>>> import numpy as np
>>> from numpy import linalg as LA
>>> np.set_printoptions(suppress=True, linewidth=200)
>>> rnd = lambda a: np.round(a, 3) + 0
>>> M = np.load("sample5.npy")
>>> M
array([[ 1,  1,  1,  1, -1, -1, -1, -1],
       [ 1,  1, -1, -1, -1, -1,  1,  1],
       [ 1, -1,  1, -1,  1, -1,  1, -1]])
>>> f = np.array([2, 0])
>>> np.correlate(M[1], M[2], "full")
array([-1,  0,  1,  0,  1,  0, -1,  0,  1,  0, -1,  0, -1,  0,  1])
>>> np.array([np.convolve(row, f, "same") for row in M])
array([[ 2,  2,  2,  2, -2, -2, -2, -2],
       [ 2,  2, -2, -2, -2, -2,  2,  2],
       [ 2, -2,  2, -2,  2, -2,  2, -2]])
>>> np.convolve(M[1], f)
array([ 2,  2, -2, -2, -2, -2,  2,  2,  0])
>>> X = np.loadtxt("a.csv", delimiter=",")
>>> X
array([[0., 2., 2.],
       [0., 1., 2.],
       [0., 0., 0.]])
>>> # triangular: eigenvalues sit on the diagonal
>>> U, sigma, VT = LA.svd(X)
>>> V = VT[:(sigma > 1e-8).sum()]
>>> rng = np.random.default_rng(39462)
>>> vec = X[1] + -1 * X[2] + rng.integers(2) * np.eye(3)[2]
>>> vec
array([0., 1., 3.])
>>> np.allclose(V.T @ V @ vec, vec)
True
>>> LA.matrix_rank(np.vstack([X, vec]))
np.int64(2)
>>> rnd(np.diag(V.T @ V))
array([0., 1., 1.])
>>> rnd(np.trace(LA.pinv(X) @ X))
np.float64(2.0)
>>> np.unique(X.round(6), axis=0).shape
(3, 3)
>>> rnd(X @ LA.pinv(X) @ X)
array([[0., 2., 2.],
       [0., 1., 2.],
       [0., 0., 0.]])
>>> np.allclose(X[:-1].T @ LA.lstsq(X[:-1].T, X[-1])[0], X[-1])
True
>>> U, sigma, VT = LA.svd(X)
>>> rnd(sigma)
array([3.562, 0.562, 0.   ])
>>> other = U[:, :2] @ np.diag(sigma[:2]) @ VT[:2]
>>> LA.matrix_rank(X, rtol=0.05)
np.int64(2)
>>> rnd(LA.norm(X - other, 2)), sigma[2]
(np.float64(0.0), np.float64(0.0))
>>> rnd(np.abs(X - other).max())
np.float64(0.0)
>>> J = np.array([[0, 0, 0], [0, 2, 0], [2, 1, 1]])
>>> P = np.triu(np.array([[1, 0, 2], [1, 1, -2], [-1, 0, 2]]), 1) + np.eye(3)
>>> other = P @ J @ LA.inv(P)
>>> rnd(LA.det(other))
np.float64(0.0)
>>> P @ J - J @ P
array([[ 4.,  2.,  2.],
       [-4., -2.,  2.],
       [ 0.,  0., -2.]])
>>> other
array([[ 4.,  2., -2.],
       [-4.,  0.,  6.],
       [ 2.,  1., -1.]])
>>> rnd(np.poly(other))
array([ 1., -3.,  2.,  0.])
>>> U, sigma, VT = LA.svd(J, full_matrices=False)
>>> np.allclose(U * sigma @ VT, J)
True
>>> rnd(np.abs(VT[0]))
array([0.632, 0.707, 0.316])
>>> rnd(U.T @ J @ VT.T)
array([[2.69 , 0.   , 0.   ],
       [0.   , 1.663, 0.   ],
       [0.   , 0.   , 0.   ]])
>>> rnd(VT @ VT.T)
array([[1., 0., 0.],
       [0., 1., 0.],
       [0., 0., 1.]])
>>> rnd(sigma / sigma[0])
array([1.   , 0.618, 0.   ])
>>> rk = LA.matrix_rank(J)
>>> rk
np.int64(2)
>>> null = LA.svd(J)[2][rk:].T
>>> rnd(J @ null)
array([[0.],
       [0.],
       [0.]])
>>> LA.matrix_rank(J.T @ J), LA.matrix_rank(J @ J.T)
(np.int64(2), np.int64(2))
>>> np.unique(J.round(6), axis=0).shape
(3, 3)
>>> np.abs(np.diag(LA.qr(J)[1])) > 1e-9
array([ True,  True, False])
>>> U, sigma, VT = LA.svd(J)
>>> V = VT[:(sigma > 1e-8).sum()]
>>> vec = J[2] + -3 * J[1] + rng.integers(2) * np.eye(3)[0]
>>> vec
array([ 3., -5.,  1.])
>>> LA.matrix_rank(np.vstack([J, vec]))
np.int64(3)
>>> rnd(LA.norm(vec - V.T @ V @ vec))
np.float64(0.447)
>>> other = np.array([[-0.4, -1.1, 0.5, -0.7],
...     [-0.2, 0.1, -1.8, -0.5],
...     [-0.6, -1.0, -1.2, 0.3],
...     [-0.2, -1.2, -0.4, 0.7],
...     [-1.1, -0.6, 1.4, -0.6],
...     [-2.5, 1.8, -0.6, 0.4]])
>>> W2 = np.array([[-1.7, -2.1, 0.1, 0.3, -1.4],
...     [-0.9, -0.7, -0.7, -0.5, -0.6],
...     [1.6, -0.7, 1.0, -2.2, -0.7],
...     [0.7, 1.0, -0.3, -0.1, 0.9]])
>>> arr = other @ W2
>>> rnd(arr)
array([[ 1.98,  0.56,  1.44, -0.6 ,  0.24],
       [-2.98,  1.11, -1.74,  3.9 ,  1.03],
       [ 0.21,  3.1 , -0.65,  2.93,  2.55],
       [ 1.27,  2.24,  0.21,  1.35,  1.91],
       [ 4.23,  1.15,  1.89, -3.05,  0.38],
       [ 1.95,  4.81, -2.23, -0.37,  3.2 ]])
>>> U, sigma, VT = LA.svd(arr)
>>> np.argmax(sigma[:-1] / (sigma[1:] + 1e-6)) + 1
np.int64(4)
>>> other = U[:, :4] @ np.diag(sigma[:4]) @ VT[:4]
>>> LA.matrix_rank(arr, rtol=0.05)
np.int64(3)
>>> rnd(np.abs(arr - other).max())
np.float64(0.0)
>>> other = arr + rng.integers(-2, 3, (6, 4)) @ rng.integers(-2, 3, (4, 5))
>>> rnd(other)
array([[  1.98,   1.56,   7.44,  -9.6 ,   2.24],
       [ -6.98,   5.11,  -0.74,  -2.1 ,   1.03],
       [ -7.79,   3.1 ,   1.35,   6.93,   0.55],
       [ -4.73,   6.24, -11.79,   3.35,   4.91],
       [ -1.77,   0.15,   4.89,  -6.05,   4.38],
       [ -3.05,  -2.19,   5.77,  -2.37,  11.2 ]])
>>> rnd(LA.svd(other - arr, compute_uv=False))
array([19.213, 14.268, 11.375,  7.931,  0.   ])
>>> np.kron(np.eye(2, dtype=int), J)
array([[0, 0, 0, 0, 0, 0],
       [0, 2, 0, 0, 0, 0],
       [2, 1, 1, 0, 0, 0],
       [0, 0, 0, 0, 0, 0],
       [0, 0, 0, 0, 2, 0],
       [0, 0, 0, 2, 1, 1]])
>>> rnd(LA.det(J.T))
np.float64(0.0)
>>> np.einsum("ij,ji->", J, J)
np.int64(5)
>>> w1 = np.array([[1, 2, 0, 2, 2],
...     [0, 1, 2, 1, 2],
...     [0, 2, 1, 1, 2],
...     [0, 0, 2, 0, 1],
...     [1, 0, 1, 1, 2]])
>>> c = np.array([1, 0, 0, 0, 0])
>>> H = np.maximum(arr @ w1 + c, 0)
>>> LA.matrix_rank(H)
np.int64(5)
>>> rnd((H > 0).mean(axis=0))
array([0.833, 0.833, 0.833, 0.833, 0.833])
>>> W2 = np.array([[2, 1, -2], [-1, -3, 2], [2, 3, 0], [-1, 0, -3], [0, -2, 3]])
>>> (H @ W2).round(6).argmax(axis=1)
array([2, 1, 0, 2, 2, 0])
>>> W0 = np.array([[0, 0, 3],
...     [3, -2, 7],
...     [0, -3, 4],
...     [0, 0, 0],
...     [0, 0, 0],
...     [0, 0, 0],
...     [3, 1, 3],
...     [0, 0, 3],
...     [0, 0, 0],
...     [3, 1, 6],
...     [0, 0, 0]])
>>> other = np.c_[W0[:, :2] @ np.array([[0, 1], [2, 0]]), np.array([3, 5, -4, -5, 4, 3, -2, -1, -4, -3, 3])]
>>> other
array([[ 0,  0,  3],
       [-4,  3,  5],
       [-6,  0, -4],
       [ 0,  0, -5],
       [ 0,  0,  4],
       [ 0,  0,  3],
       [ 2,  3, -2],
       [ 0,  0, -1],
       [ 0,  0, -4],
       [ 2,  3, -3],
       [ 0,  0,  3]])
>>> rnd(LA.norm(LA.qr(W0)[0].T @ other, axis=0) ** 2 / ((other ** 2).sum(axis=0) + 1e-12))
array([1.   , 1.   , 0.006])
>>> Ac = W0 - W0.mean(axis=0)
>>> U, sigma, VT = LA.svd(Ac, full_matrices=False)
>>> rnd(VT[0] * np.sign(VT[0, np.abs(VT[0]).argmax()]))
array([ 0.4  , -0.123,  0.908])
>>> rnd((sigma ** 2).sum() ** 2 / (sigma ** 4).sum())
np.float64(1.514)
>>> rnd(Ac.mean(axis=0))
array([0., 0., 0.])
>>> (np.sign(U[:, 0]) == np.sign(U[0, 0])).astype(int)
array([1, 1, 1, 0, 0, 0, 1, 1, 0, 1, 0])
>>> other = W0 + rng.integers(-2, 3, (11, 1)) @ rng.integers(-2, 3, (1, 3))
>>> other
array([[ 4, -2, -1],
       [ 7, -4,  3],
       [ 2, -4,  2],
       [ 2, -1, -2],
       [ 2, -1, -2],
       [ 4, -2, -4],
       [ 7, -1, -1],
       [ 4, -2, -1],
       [-4,  2,  4],
       [ 7, -1,  2],
       [-4,  2,  4]])
>>> LA.matrix_rank(other - W0, tol=1e-8)
np.int64(1)
>>> other - W0
array([[ 4, -2, -4],
       [ 4, -2, -4],
       [ 2, -1, -2],
       [ 2, -1, -2],
       [ 2, -1, -2],
       [ 4, -2, -4],
       [ 4, -2, -4],
       [ 4, -2, -4],
       [-4,  2,  4],
       [ 4, -2, -4],
       [-4,  2,  4]])
>>> rnd(LA.svd(other - W0, compute_uv=False))
array([17.748,  0.   ,  0.   ])
>>> G = np.cov(W0, rowvar=False)
>>> rnd(W0.std(axis=0))
array([1.336, 1.135, 2.46 ])
>>> rnd(np.corrcoef(W0[:, 0], W0[:, 1])[0, 1])
np.float64(0.147)
>>> np.argsort(-W0.std(axis=0).round(6), kind="stable")
array([2, 0, 1])
>>> data = np.array([[6.0, 5.0, 5.0, 5.0],
...     [5.0, 6.0, 5.0, 5.0],
...     [5.0, 5.0, 6.0, 5.0],
...     [5.0, 5.0, 5.0, 6.0]])
>>> ev, V = LA.eigh(data)
>>> (ev > 1e-8).sum(), (ev < -1e-8).sum()
(np.int64(4), np.int64(0))
>>> np.abs(V[:, -1]).round(6).argmax()
np.int64(0)
>>> rnd(V.T @ data @ V)
array([[ 1.,  0.,  0.,  0.],
       [ 0.,  1.,  0.,  0.],
       [ 0.,  0.,  1.,  0.],
       [ 0.,  0.,  0., 21.]])
>>> rnd(LA.eigvalsh(data + 3 * np.eye(4)))
array([ 4.,  4.,  4., 24.])
>>> rnd(V.T @ V)
array([[1., 0., 0., 0.],
       [0., 1., 0., 0.],
       [0., 0., 1., 0.],
       [0., 0., 0., 1.]])
>>> rnd(np.abs(V[:, -1]))
array([0.5, 0.5, 0.5, 0.5])
>>> rnd(LA.eigvalsh(data @ data))
array([  1.,   1.,   1., 441.])
>>> Lm = LA.cholesky(data)
>>> rnd(np.prod(np.diag(Lm)) ** 2), rnd(LA.det(data))
(np.float64(21.0), np.float64(21.0))
>>> LA.eigvalsh(data).min() > 0
np.True_
>>> U, sigma, VT = LA.svd(data)
>>> rnd(sigma)
array([21.,  1.,  1.,  1.])
>>> other = U[:, :1] @ np.diag(sigma[:1]) @ VT[:1]
>>> np.abs(data - other).max()
np.float64(0.75)
>>> LA.matrix_rank(data, rtol=0.05)
np.int64(1)
>>> rnd(other)
array([[5.25, 5.25, 5.25, 5.25],
       [5.25, 5.25, 5.25, 5.25],
       [5.25, 5.25, 5.25, 5.25],
       [5.25, 5.25, 5.25, 5.25]])
>>> ev, V = LA.eig(data)
>>> rnd(np.sort(LA.eigvals(data.T)))
array([ 1.,  1.,  1., 21.])
>>> rnd(np.sort(LA.eigvals(data @ data)))
array([  1.,   1.,   1., 441.])
>>> A = np.array([[2, 2, 4, 5],
...     [4, 5, 4, 3],
...     [5, 1, 2, 5],
...     [0, 2, 5, 4],
...     [3, 0, 1, 4],
...     [1, 1, 4, 0]])
>>> A[2] = A[1]
>>> A
array([[2, 2, 4, 5],
       [4, 5, 4, 3],
       [4, 5, 4, 3],
       [0, 2, 5, 4],
       [3, 0, 1, 4],
       [1, 1, 4, 0]])
>>> other = A / np.sqrt((A ** 2).mean(axis=1, keepdims=True))
>>> LA.matrix_rank(other) == LA.matrix_rank(A)
np.True_
>>> Q, Rm = LA.qr(A)
>>> rnd(Q.T @ Q)
array([[1., 0., 0., 0.],
       [0., 1., 0., 0.],
       [0., 0., 1., 0.],
       [0., 0., 0., 1.]])
>>> np.allclose(Rm.T @ Rm, A.T @ A)
True
>>> rnd(Q @ Rm)
array([[2., 2., 4., 5.],
       [4., 5., 4., 3.],
       [4., 5., 4., 3.],
       [0., 2., 5., 4.],
       [3., 0., 1., 4.],
       [1., 1., 4., 0.]])
>>> F = np.load("out6.npy")
>>> F
array([[-2, -2, -1],
       [-1,  3,  3],
       [ 2,  3,  3]])
>>> theta = np.radians(120)
>>> Rm = np.eye(3)
>>> Rm[0, 0] = Rm[1, 1] = np.cos(theta)
>>> Rm[0, 1], Rm[1, 0] = -np.sin(theta), np.sin(theta)
>>> rnd(Rm)
array([[-0.5  , -0.866,  0.   ],
       [ 0.866, -0.5  ,  0.   ],
       [ 0.   ,  0.   ,  1.   ]])
>>> other = F @ Rm.T
>>> rnd(LA.det(Rm)), rnd(np.trace(Rm))
(np.float64(1.0), np.float64(0.0))
>>> rnd(LA.svd(F, compute_uv=False)), rnd(LA.svd(other, compute_uv=False))
(array([6.536, 2.648, 0.52 ]), array([6.536, 2.648, 0.52 ]))
>>> rnd(other)
array([[ 2.732, -0.732, -1.   ],
       [-2.098, -2.366,  3.   ],
       [-3.598,  0.232,  3.   ]])
>>> np.allclose(LA.norm(F, axis=1), LA.norm(other, axis=1))
True
